>>> import numpy as np
>>> np.set_printoptions(suppress=True, linewidth=140)
>>> def rd(a):
...     return np.round(a, 1) + 0
... 
>>> mat = np.loadtxt("m.csv", delimiter=",")
>>> print(rd(mat))
[[-1.8 -0.8 -0.7 -0.9  1.9]
 [ 2.7  1.5  1.   1.3 -2.8]
 [-0.4 -1.1  0.2  0.   0.1]
 [-1.7 -3.1  0.1 -0.4  1. ]]
>>> # rank 2
>>> rk = np.linalg.matrix_rank(mat)
>>> print(rk)
2
>>> N = np.linalg.svd(mat)[2][rk:].T
>>> print([int(np.linalg.matrix_rank(mat[:, :j + 1])) for j in range(5)])
[1, 2, 2, 2, 2]
>>> print(rd(mat @ N))
[[0. 0. 0.]
 [0. 0. 0.]
 [0. 0. 0.]
 [0. 0. 0.]]
>>> print([int(np.linalg.matrix_rank(mat[:i])) for i in range(1, len(mat) + 1)])
[1, 2, 2, 2]
>>> print(np.linalg.matrix_rank(mat.T @ mat), np.linalg.matrix_rank(mat @ mat.T))
2 2
>>> U, s, VT = np.linalg.svd(mat)
>>> print(np.argmax(s[:-1] / (s[1:] + 1e-6)) + 1)
2
>>> print(rd(s))
[6.2 2.4 0.  0. ]
>>> Y = U[:, :2] @ np.diag(s[:2]) @ VT[:2]
>>> print(rd(np.linalg.norm(mat - Y) / np.linalg.norm(mat)))
0.0
>>> print(rd(Y))
[[-1.7 -0.8 -0.7 -0.9  1.9]
 [ 2.7  1.5  1.   1.3 -2.9]
 [-0.4 -1.1  0.2  0.   0.1]
 [-1.7 -3.1  0.1 -0.4  1. ]]
>>> print(np.linalg.matrix_rank(Y))
2
>>> print(rd(np.linalg.norm(mat - Y, 2)), rd(s[2]))
0.0 0.0
>>> print(np.allclose(mat[:-1].T @ np.linalg.lstsq(mat[:-1].T, mat[-1])[0], mat[-1]))
True
>>> print(np.unique(mat.round(6), axis=0).shape)
(4, 5)
>>> try:
...     np.linalg.inv(mat)
... except np.linalg.LinAlgError as e:
...     print(e)
... 
Last 2 dimensions of the array must be square
>>> print(rd(np.trace(np.linalg.pinv(mat) @ mat)))
2.0
